% python3 -q
>>> import numpy as np
>>> np.set_printoptions(precision=3, suppress=True, linewidth=140, sign=" ")
>>> E = 0.5 ** np.abs(np.subtract.outer(np.arange(8), np.arange(8)))
>>> E
array([[ 1.   ,  0.5  ,  0.25 ,  0.125,  0.062,  0.031,  0.016,  0.008],
       [ 0.5  ,  1.   ,  0.5  ,  0.25 ,  0.125,  0.062,  0.031,  0.016],
       [ 0.25 ,  0.5  ,  1.   ,  0.5  ,  0.25 ,  0.125,  0.062,  0.031],
       [ 0.125,  0.25 ,  0.5  ,  1.   ,  0.5  ,  0.25 ,  0.125,  0.062],
       [ 0.062,  0.125,  0.25 ,  0.5  ,  1.   ,  0.5  ,  0.25 ,  0.125],
       [ 0.031,  0.062,  0.125,  0.25 ,  0.5  ,  1.   ,  0.5  ,  0.25 ],
       [ 0.016,  0.031,  0.062,  0.125,  0.25 ,  0.5  ,  1.   ,  0.5  ],
       [ 0.008,  0.016,  0.031,  0.062,  0.125,  0.25 ,  0.5  ,  1.   ]])
>>> w, V = np.linalg.eigh(E)
>>> x = np.array([2, 1, 1, 1, 2, 1, 2, 2])
>>> V * np.maximum(w, 0) @ V.T
array([[ 1.   ,  0.5  ,  0.25 ,  0.125,  0.063,  0.031,  0.016,  0.008],
       [ 0.5  ,  1.   ,  0.5  ,  0.25 ,  0.125,  0.063,  0.031,  0.016],
       [ 0.25 ,  0.5  ,  1.   ,  0.5  ,  0.25 ,  0.125,  0.063,  0.031],
       [ 0.125,  0.25 ,  0.5  ,  1.   ,  0.5  ,  0.25 ,  0.125,  0.062],
       [ 0.063,  0.125,  0.25 ,  0.5  ,  1.   ,  0.5  ,  0.25 ,  0.125],
       [ 0.031,  0.063,  0.125,  0.25 ,  0.5  ,  1.   ,  0.5  ,  0.25 ],
       [ 0.016,  0.031,  0.063,  0.125,  0.25 ,  0.5  ,  1.   ,  0.5  ],
       [ 0.008,  0.016,  0.031,  0.062,  0.125,  0.25 ,  0.5  ,  1.   ]])
>>> round(np.abs(E).sum(axis=1).max(), 3), np.round(np.abs(w).max(), 3)
(np.float64(2.812), np.float64(2.572))
>>> x @ E @ x
np.float64(44.5)
>>> x @ E @ x / (x @ x), np.round(w[0], 3), round(float(w[-1]), 3)
(np.float64(2.225), np.float64(0.344), 2.572)
